In [1]: import numpy as np

In [2]: np.set_printoptions(precision=1, suppress=True, linewidth=160)

In [3]: rnd = lambda a: np.round(a, 1) + 0

In [4]: K = np.load("dump.npy")

In [5]: print(K)
[[ 3  4  1  3 -2  0 -3]
 [ 0 -1  2 -2 -1  1  2]
 [ 0 -2 -1 -2 -1 -1 -2]
 [ 1  0 -1  2  0  2  1]
 [ 1 -2  0  2 -1 -1 -2]
 [ 2  0 -1  3 -2 -3 -4]
 [ 0 -2 -1 -2 -1 -1 -2]
 [ 0  0  0  0  0  0  0]
 [ 2 -1  2  6  0 -1 -4]
 [ 1  2 -1  1 -1 -2 -2]
 [ 2  1  0  1 -2  1  1]
 [ 0 -2 -1 -2 -1 -1 -2]
 [ 2 -2  4  4 -1  0 -2]
 [ 0  0  0  0  0  0  0]
 [ 1 -4 -1  0 -2 -2 -4]
 [ 2  2  3  3 -1 -1 -2]
 [ 2  2  2  2 -1  2 -1]
 [ 2 -1  3 -2 -3  2 -1]
 [ 0 -3 -2  2  1 -1 -2]
 [ 0 -3  1 -4 -2  0  0]
 [ 0 -1  2 -2 -1  1  2]
 [ 1  2 -1  1 -1 -2 -2]
 [ 3  4  1  3 -2  0 -3]
 [ 0  0  0  0  0  0  0]
 [ 1 -2  0  2 -1 -1 -2]
 [ 2  0 -3  1 -2 -1 -3]
 [ 1  0 -1  2  0  2  1]
 [ 2 -1  2  6  0 -1 -4]
 [ 0 -1  2 -2 -1  1  2]
 [ 0 -2 -1 -2 -1 -1 -2]
 [ 1 -3  0 -2 -2  2  1]
 [ 1 -4  1  4  0  0  0]]

In [6]: # row 6 repeats row 2

In [7]: D = np.linalg.norm(K[:, None] - K[None], axis=-1)

In [8]: print(D.shape)
(32, 32)

In [9]: print(np.flatnonzero(D[5] < D.mean() / 2))
[5]

In [10]: print(rnd(D[:5, :5]))
[[0.  9.3 8.8 7.  6.7]
 [9.3 0.  5.5 5.5 6.5]
 [8.8 5.5 0.  6.3 4.2]
 [7.  5.5 6.3 0.  4.9]
 [6.7 6.5 4.2 4.9 0. ]]

In [11]: Ac = (K - K.mean(axis=0)) / K.std(axis=0)

In [12]: print(rnd(Ac.std(axis=0)))
[1. 1. 1. 1. 1. 1. 1.]

In [13]: beta = np.linalg.lstsq(np.delete(Ac, 1, axis=1), Ac[:, 1])[0]

In [14]: print(rnd(1 - np.var(Ac[:, 1] - np.delete(Ac, 1, axis=1) @ beta)))
0.8

In [15]: print(rnd(beta))
[ 4.2  0.1 -3.2  2.5 -1.4  1. ]

In [16]: print(np.abs(beta).argmax())
0

In [17]: mat = np.loadtxt("test4.csv", delimiter=",")

In [18]: print(mat)
[[ 2.  0.  1.  0.  0. -5. -3. -1.  4. -5.]
 [ 0.  4.  0.  5.  3.  0.  0.  0.  0.  0.]
 [ 5.  0.  2.  0.  0.  0.  4.  0. -5. -3.]
 [ 0. -3.  0.  0. -3.  0.  0.  0.  0.  0.]
 [ 0. -2.  0.  5.  2.  0.  0.  0.  0.  0.]
 [-4.  0. -1.  0.  0. -3.  0.  2. -2. -5.]
 [-4.  0.  5.  0.  0.  0.  4.  0.  2. -2.]
 [-3.  0. -1.  0.  0. -1.  4.  5.  0.  3.]
 [-1.  0. -2.  0.  0. -5. -3.  3. -2.  4.]
 [ 1.  0.  2.  0.  0.  2. -5. -2. -1.  5.]]

In [19]: # 2 blocks once reordered

In [20]: q, Rm = np.linalg.qr(mat)

In [21]: print(rnd(q.T @ q))
[[1. 0. 0. 0. 0. 0. 0. 0. 0. 0.]
 [0. 1. 0. 0. 0. 0. 0. 0. 0. 0.]
 [0. 0. 1. 0. 0. 0. 0. 0. 0. 0.]
 [0. 0. 0. 1. 0. 0. 0. 0. 0. 0.]
 [0. 0. 0. 0. 1. 0. 0. 0. 0. 0.]
 [0. 0. 0. 0. 0. 1. 0. 0. 0. 0.]
 [0. 0. 0. 0. 0. 0. 1. 0. 0. 0.]
 [0. 0. 0. 0. 0. 0. 0. 1. 0. 0.]
 [0. 0. 0. 0. 0. 0. 0. 0. 1. 0.]
 [0. 0. 0. 0. 0. 0. 0. 0. 0. 1.]]

In [22]: print(rnd(abs(Rm[0, 0])), rnd(np.linalg.norm(mat[:, 0])))
8.5 8.5

In [23]: M2 = np.array([[3, 4, 5, 5, 0, 5, 3],
    ...:     [1, 4, 1, 2, 4, 2, 3],
    ...:     [3, 2, 4, 0, 5, 1, 0],
    ...:     [4, 3, 2, 2, 1, 3, 0],
    ...:     [4, 2, 2, 2, 5, 4, 4],
    ...:     [2, 2, 0, 4, 5, 5, 4],
    ...:     [2, 1, 2, 5, 3, 0, 0]])

In [24]: arr = M2 + M2.T

In [25]: print(arr)
[[ 6  5  8  9  4  7  5]
 [ 5  8  3  5  6  4  4]
 [ 8  3  8  2  7  1  2]
 [ 9  5  2  4  3  7  5]
 [ 4  6  7  3 10  9  7]
 [ 7  4  1  7  9 10  4]
 [ 5  4  2  5  7  4  0]]

In [26]: # symmetric, so the eigenvalues are real

In [27]: print(np.allclose(arr @ arr.T, arr.T @ arr))
True

In [28]: print(rnd(np.linalg.det(arr)))
-321152.0

In [29]: ev, V = np.linalg.eigh(arr)

In [30]: vec = np.array([3, 5, -5, 9, 1, -7, 0])

In [31]: print(np.abs(arr).sum(axis=1).max(), rnd(np.abs(ev).max()))
46 38.2

In [32]: left, sv, Vt = np.linalg.svd(arr, full_matrices=False)

In [33]: print(rnd(np.sqrt((sv ** 2).sum())), rnd(np.linalg.norm(arr)))
41.0 41.0

In [34]: print(rnd(np.abs(Vt[0])))
[0.4 0.3 0.3 0.4 0.5 0.4 0.3]

In [35]: print(rnd(sv))
[38.2  8.8  7.   6.5  5.2  4.6  0.9]

In [36]: print(rnd(Vt @ Vt.T))
[[1. 0. 0. 0. 0. 0. 0.]
 [0. 1. 0. 0. 0. 0. 0.]
 [0. 0. 1. 0. 0. 0. 0.]
 [0. 0. 0. 1. 0. 0. 0.]
 [0. 0. 0. 0. 1. 0. 0.]
 [0. 0. 0. 0. 0. 1. 0.]
 [0. 0. 0. 0. 0. 0. 1.]]

In [37]: print(left.shape, sv.shape, Vt.shape)
(7, 7) (7,) (7, 7)

In [38]: print(rnd(sv / sv[0]))
[1.  0.2 0.2 0.2 0.1 0.1 0. ]

In [39]: print(np.abs(left[:, 0]).round(6).argmax())
4

In [40]: r0, r1 = arr[5], arr[6]

In [41]: print(r0 @ r1)
191

In [42]: print(r0 @ r0)
312

In [43]: pr = (r0 @ r1) / (r0 @ r0) * r0

In [44]: print(rnd(np.linalg.norm(r0 + r1) ** 2 + np.linalg.norm(r0 - r1) ** 2))
894.0

In [45]: print(rnd(r1 - pr))
[ 0.7  1.6  1.4  0.7  1.5 -2.1 -2.4]

In [46]: print(rnd((r1 - pr) @ r0))
0.0

In [47]: print(rnd(pr))
[4.3 2.4 0.6 4.3 5.5 6.1 2.4]

In [48]: print(np.outer(r0, r1))
[[35 28 14 35 49 28  0]
 [20 16  8 20 28 16  0]
 [ 5  4  2  5  7  4  0]
 [35 28 14 35 49 28  0]
 [45 36 18 45 63 36  0]
 [50 40 20 50 70 40  0]
 [20 16  8 20 28 16  0]]

In [49]: M2 = arr[0, 0] * arr[1:] - np.outer(arr[1:, 0], arr[0])

In [50]: print(M2)
[[  0  23 -22 -15  16 -11  -1]
 [  0 -22 -16 -60  10 -50 -28]
 [  0 -15 -60 -57 -18 -21 -15]
 [  0  16  10 -18  44  26  22]
 [  0 -11 -50 -21  26  11 -11]
 [  0  -1 -28 -15  22 -11 -25]]

In [51]: print(np.flatnonzero(~M2.round(6).any(axis=1)))
[]

In [52]: print(np.linalg.matrix_rank(M2), np.linalg.matrix_rank(arr))
6 7

In [53]: print(rnd(arr[:, 0] / arr[0, 0]))
[1.  0.8 1.3 1.5 0.7 1.2 0.8]

In [54]: data = np.loadtxt("x.csv", delimiter=",")

In [55]: print(data)
[[1.  0.2 0.  0.  0.  0.  0.  0.  0.  0.  0. ]
 [0.2 1.  0.2 0.  0.  0.  0.  0.  0.  0.  0. ]
 [0.  0.2 1.  0.2 0.  0.  0.  0.  0.  0.  0. ]
 [0.  0.  0.2 1.  0.2 0.  0.  0.  0.  0.  0. ]
 [0.  0.  0.  0.2 1.  0.2 0.  0.  0.  0.  0. ]
 [0.  0.  0.  0.  0.2 1.  0.2 0.  0.  0.  0. ]
 [0.  0.  0.  0.  0.  0.2 1.  0.2 0.  0.  0. ]
 [0.  0.  0.  0.  0.  0.  0.2 1.  0.2 0.  0. ]
 [0.  0.  0.  0.  0.  0.  0.  0.2 1.  0.2 0. ]
 [0.  0.  0.  0.  0.  0.  0.  0.  0.2 1.  0.2]
 [0.  0.  0.  0.  0.  0.  0.  0.  0.  0.2 1. ]]

In [56]: # symmetric, so the eigenvalues are real

In [57]: q, Rm = np.linalg.qr(data)

In [58]: print(q.shape, Rm.shape)
(11, 11) (11, 11)

In [59]: print(rnd(abs(Rm[0, 0])), rnd(np.linalg.norm(data[:, 0])))
1.0 1.0

In [60]: print(rnd(np.abs(np.diag(Rm))))
[1.  1.  1.  1.  1.  1.  1.  1.  1.  1.  0.9]

In [61]: print(np.trace(q @ q.T))
11.0

In [62]: print(rnd(q @ Rm))
[[1.  0.2 0.  0.  0.  0.  0.  0.  0.  0.  0. ]
 [0.2 1.  0.2 0.  0.  0.  0.  0.  0.  0.  0. ]
 [0.  0.2 1.  0.2 0.  0.  0.  0.  0.  0.  0. ]
 [0.  0.  0.2 1.  0.2 0.  0.  0.  0.  0.  0. ]
 [0.  0.  0.  0.2 1.  0.2 0.  0.  0.  0.  0. ]
 [0.  0.  0.  0.  0.2 1.  0.2 0.  0.  0.  0. ]
 [0.  0.  0.  0.  0.  0.2 1.  0.2 0.  0.  0. ]
 [0.  0.  0.  0.  0.  0.  0.2 1.  0.2 0.  0. ]
 [0.  0.  0.  0.  0.  0.  0.  0.2 1.  0.2 0. ]
 [0.  0.  0.  0.  0.  0.  0.  0.  0.2 1.  0.2]
 [0.  0.  0.  0.  0.  0.  0.  0.  0.  0.2 1. ]]

In [63]: E = np.load("run8.npy")

In [64]: print(E)
[[ 3.  0.  0. -2.  0.  0. -2.  0.  0.  0.  0.  0.  0.]
 [ 3. -1. -2.  2.  3.  0.  1. -3.  0.  0.  0.  0.  0.]
 [ 1.  1. -1. -2. -2. -2.  3.  0.  0.  0.  0.  0.  0.]
 [ 2.  2.  3.  0. -2.  2.  0.  3.  0.  0.  0.  0.  0.]
 [ 1.  3.  1. -2.  1.  0. -2.  3.  0.  0.  0.  0.  0.]
 [-3. -3. -2.  3.  1.  0. -1. -3.  0.  0.  0.  0.  0.]
 [ 2.  3.  0. -1.  2.  1.  1.  0.  0.  0.  0.  0.  0.]
 [-2.  1.  0.  0.  1. -3.  3. -2.  0.  0.  0.  0.  0.]
 [ 0.  0.  0.  0.  0.  0.  0.  0.  1.  2.  2.  3.  2.]
 [ 0.  0.  0.  0.  0.  0.  0.  0.  1.  0.  0.  3.  0.]
 [ 0.  0.  0.  0.  0.  0.  0.  0.  2.  1.  3.  3.  0.]
 [ 0.  0.  0.  0.  0.  0.  0.  0.  3.  0.  2.  1.  2.]
 [ 0.  0.  0.  0.  0.  0.  0.  0.  1.  3.  1.  0.  2.]]

In [65]: # splits into 2 blocks

In [66]: M2 = np.linalg.inv(E)

In [67]: print(rnd(np.linalg.det(E) * np.linalg.det(M2)))
1.0
